>>> import numpy as np
>>> np.set_printoptions(precision=3, suppress=True, linewidth=140, legacy="1.25")
>>> W0 = np.loadtxt("m.csv", delimiter=",")
>>> W0
array([[ -4.375,   9.875, -10.825],
       [  0.525,   2.927,  -6.556],
       [  1.554,   1.116,  -5.142],
       [  1.779,   0.63 ,  -4.69 ],
       [  1.327,  -0.705,  -1.63 ],
       [  0.996,  -0.574,  -1.209],
       [  0.453,  -0.286,  -0.566],
       [ -0.529,   0.373,   0.82 ],
       [ -0.812,   0.59 ,   1.472],
       [ -0.947,   0.702,   1.989],
       [ -1.007,   0.768,   2.988],
       [ -0.961,   0.739,   3.421],
       [  2.56 ,  -2.109,   9.529],
       [  2.905,  -2.399,   9.923],
       [  8.841,  -7.488,  15.695],
       [  9.426,  -7.996,  16.205],
       [ 12.763, -10.913,  19.002]])
>>> Xs = W0 - W0.mean(axis=0)
>>> U, sigma, VT = np.linalg.svd(Xs, full_matrices=False)
>>> np.searchsorted(np.cumsum(sigma ** 2) / (sigma ** 2).sum(), 0.9) + 1
1
>>> np.round(Xs.mean(axis=0), 3) + 0
array([0., 0., 0.])
>>> round((sigma ** 2).sum() ** 2 / (sigma ** 4).sum(), 3)
1.124
>>> np.abs(VT[-1])
array([0.571, 0.805, 0.16 ])
>>> VT[0] * np.sign(VT[0, np.abs(VT[0]).argmax()])
array([ 0.387, -0.436,  0.812])
>>> sigma
array([41.224,  9.498,  3.795])
>>> np.abs(VT[0]).argmax()
2
>>> (np.sign(U[:, 0]) == np.sign(U[0, 0])).astype(int)
array([1, 1, 1, 1, 1, 1, 1, 1, 1, 1, 1, 1, 0, 0, 0, 0, 0])
>>> np.linalg.matrix_rank(Xs)
3
>>> Xs = (W0 - W0.mean(axis=0)) / W0.std(axis=0)
>>> Xs.std(axis=0)
array([1., 1., 1.])
>>> c = np.linalg.lstsq(np.delete(Xs, 2, axis=1), Xs[:, 2])[0]
>>> np.round(1 - np.var(Xs[:, 2] - np.delete(Xs, 2, axis=1) @ c), 3)
0.846
>>> np.abs(c).argmax()
1
>>> c
array([-0.186, -1.093])
>>> dist = np.linalg.norm(W0[:, None] - W0[None], axis=-1)
>>> dist[:5, :5]
array([[ 0.   ,  9.514, 12.007, 12.688, 15.133],
       [ 9.514,  0.   ,  2.518,  3.214,  6.173],
       [12.007,  2.518,  0.   ,  0.701,  3.963],
       [12.688,  3.214,  0.701,  0.   ,  3.369],
       [15.133,  6.173,  3.963,  3.369,  0.   ]])
>>> np.unravel_index(dist.round(6).argmax(), dist.shape)
(0, 16)
>>> np.linalg.matrix_rank(dist ** 2)
5
>>> other = W0 / np.sqrt((W0 ** 2).mean(axis=1, keepdims=True))
>>> np.linalg.norm(other, axis=1)
array([1.732, 1.732, 1.732, 1.732, 1.732, 1.732, 1.732, 1.732, 1.732, 1.732, 1.732, 1.732, 1.732, 1.732, 1.732, 1.732, 1.732])
>>> np.linalg.matrix_rank(other) == np.linalg.matrix_rank(W0)
True
>>> np.linalg.matrix_rank(W0 - W0.mean(axis=1, keepdims=True))
2
>>> other[6]
array([ 1.007, -0.636, -1.258])
>>> W2 = 5 * np.array([[0.3, 0.1, 0.6, -1.5, -0.5], [-2.3, 1.1, -0.9, -0.4, 0.7]])
>>> rng = np.random.default_rng(668102)
>>> idx = rng.integers(0, 2, 25)
>>> feats = W2[idx] + rng.normal(size=(25, 5))
>>> feats
array([[-10.634,   5.327,  -5.501,  -1.078,   3.432],
       [  1.21 ,   1.2  ,   2.374,  -8.432,  -1.552],
       [  2.78 ,   1.578,   1.203,  -7.104,  -2.812],
       [  1.964,   0.871,   2.994,  -9.789,  -1.819],
       [  2.058,   0.516,   3.854,  -8.339,  -0.977],
       [  2.963,   1.417,   3.654,  -8.158,  -1.641],
       [  0.076,   0.979,   2.656,  -7.518,  -2.419],
       [  1.649,   0.796,   1.862,  -7.61 ,  -2.285],
       [  3.694,   0.83 ,   2.705,  -7.278,  -2.148],
       [ -0.002,   0.915,   0.616,  -8.072,  -2.494],
       [  2.02 ,  -0.439,   2.441,  -6.713,  -2.324],
       [-13.03 ,   5.337,  -3.987,  -2.649,   2.724],
       [-13.505,   5.795,  -5.617,  -1.118,   2.888],
       [-13.176,   3.702,  -5.815,  -1.446,   3.273],
       [  0.608,   0.607,   3.708,  -6.933,  -0.501],
       [ -0.499,   0.003,   3.816,  -8.256,  -2.259],
       [  1.663,   0.604,   3.785,  -8.067,  -1.879],
       [  2.079,   0.373,   3.047,  -7.915,  -2.986],
       [  1.849,  -1.051,   2.537,  -6.533,  -1.617],
       [-10.841,   5.474,  -4.139,  -1.993,   2.747],
       [  0.399,   0.92 ,   3.646,  -8.848,  -0.997],
       [-10.869,   6.68 ,  -5.458,  -1.795,   3.951],
       [-11.152,   4.827,  -3.857,  -2.379,   3.367],
       [-11.182,   4.976,  -3.838,  -2.153,   0.804],
       [  2.664,   1.054,   2.112,  -8.916,  -1.689]])
>>> idx = feats[:, 3] > np.median(feats[:, 3])
>>> f = feats[idx].mean(axis=0) - feats[~idx].mean(axis=0)
>>> f
array([-8.793,  2.762, -5.216,  4.755,  3.262])
>>> np.argsort(-np.abs(f).round(6), kind="stable")
array([0, 2, 3, 4, 1])
>>> W2 = feats[[15, 7]].astype(float)
>>> for _ in range(7):
...     idx = np.linalg.norm(feats[:, None] - W2, axis=-1).argmin(axis=1)
...     W2 = np.array([feats[idx == j].mean(axis=0) for j in range(2)])
... 
>>> idx
array([0, 1, 1, 1, 1, 1, 1, 1, 1, 1, 1, 0, 0, 0, 1, 1, 1, 1, 1, 0, 1, 0, 0, 0, 1])
>>> W2
array([[-11.798,   5.265,  -4.776,  -1.826,   2.899],
       [  1.599,   0.657,   2.765,  -7.911,  -1.906]])
>>> W2[1] - W2[0]
array([13.397, -4.608,  7.542, -6.084, -4.804])
>>> other = np.c_[feats[:, :3] @ np.array([[2, 3, -2], [0, -1, -1], [1, -1, 3]]), np.array([1, 5, 4, 0, 5, 0, 5, 2, 2, 1, 3, 1, 0, 0, 4, 5, 1, 2, 2, 4, 1, 4, 4, 4, 5])]
>>> other
array([[-26.768, -31.727,  -0.562,   1.   ],
       [  4.793,   0.056,   3.501,   5.   ],
       [  6.764,   5.561,  -3.53 ,   4.   ],
       [  6.922,   2.028,   4.183,   0.   ],
       [  7.97 ,   1.803,   6.932,   5.   ],
       [  9.58 ,   3.818,   3.619,   0.   ],
       [  2.808,  -3.408,   6.837,   5.   ],
       [  5.159,   2.289,   1.492,   2.   ],
       [ 10.094,   7.548,  -0.102,   2.   ],
       [  0.612,  -1.536,   0.937,   1.   ],
       [  6.482,   4.059,   3.722,   3.   ],
       [-30.046, -40.438,   8.761,   1.   ],
       [-32.627, -40.693,   4.362,   0.   ],
       [-32.166, -37.414,   5.205,   0.   ],
       [  4.924,  -2.491,   9.301,   4.   ],
       [  2.818,  -5.315,  12.442,   5.   ],
       [  7.111,   0.6  ,   7.426,   1.   ],
       [  7.205,   2.818,   4.608,   2.   ],
       [  6.235,   4.062,   4.964,   2.   ],
       [-25.821, -33.858,   3.792,   4.   ],
       [  4.444,  -3.369,   9.219,   1.   ],
       [-27.195, -33.829,  -1.315,   4.   ],
       [-26.16 , -34.424,   5.906,   4.   ],
       [-26.201, -34.683,   5.874,   4.   ],
       [  7.441,   4.827,  -0.046,   5.   ]])
>>> np.linalg.matrix_rank(other)
4
>>> np.round(np.linalg.norm(other - feats @ np.linalg.lstsq(feats, other)[0], axis=0), 3) + 0
array([0.  , 0.  , 0.  , 8.91])
>>> mat = np.array([[-3, 0, 0, 0], [-1, 3, 0, 0], [0, 0, -3, 0], [0, 0, -1, 3]])
>>> mat
array([[-3,  0,  0,  0],
       [-1,  3,  0,  0],
       [ 0,  0, -3,  0],
       [ 0,  0, -1,  3]])
>>> (np.linalg.matrix_power((mat != 0) + (mat.T != 0) + np.eye(4), 4) > 0).astype(int)
array([[1, 1, 0, 0],
       [1, 1, 0, 0],
       [0, 0, 1, 1],
       [0, 0, 1, 1]])
>>> np.flatnonzero(np.linalg.matrix_power((mat != 0) + (mat.T != 0) + np.eye(4), 4)[1])
array([0, 1])
>>> (mat != 0).astype(int)
array([[1, 0, 0, 0],
       [1, 1, 0, 0],
       [0, 0, 1, 0],
       [0, 0, 1, 1]])
>>> data, _ = np.linalg.qr(np.array([[0.1, -0.5], [-0.7, -0.3]]))
>>> data
array([[-0.141,  0.99 ],
       [ 0.99 ,  0.141]])
>>> data.mean(axis=0)
array([0.424, 0.566])
>>> data.sum(axis=1)
array([0.849, 1.131])
>>> data[:, 2]
Traceback (most recent call last):
  File "<python-input-57>", line 1, in <module>
    data[:, 2]
    ~~~~^^^^^^
IndexError: index 2 is out of bounds for axis 1 with size 2
>>> np.zeros(2, 2)
Traceback (most recent call last):
  File "<python-input-58>", line 1, in <module>
    np.zeros(2, 2)
    ~~~~~~~~^^^^^^
TypeError: Cannot interpret '2' as a data type
>>> data - data[0]
array([[ 0.   ,  0.   ],
       [ 1.131, -0.849]])
>>> round(np.abs(data).max(), 3)
0.99
>>> np.diff(data, axis=0)
array([[ 1.131, -0.849]])
>>> def softmax(z):
...     e = np.exp(z - z.max(axis=-1, keepdims=True))
...     return e / e.sum(axis=-1, keepdims=True)
... 
>>> softmax(data[0] + -1)
array([0.244, 0.756])
>>> softmax(data).sum(axis=1)
array([1., 1.])
>>> softmax(data[0])
array([0.244, 0.756])
>>> np.round(softmax(10 * data[0]), 3) + 0
array([0., 1.])
>>> S = data @ data.T / np.sqrt(2)
>>> softmax(S)
array([[0.67, 0.33],
       [0.33, 0.67]])
>>> softmax(S).round(6).argmax(axis=1)
array([0, 1])
>>> softmax(S + np.triu(np.full(S.shape, -np.inf), 1))
array([[1.  , 0.  ],
       [0.33, 0.67]])
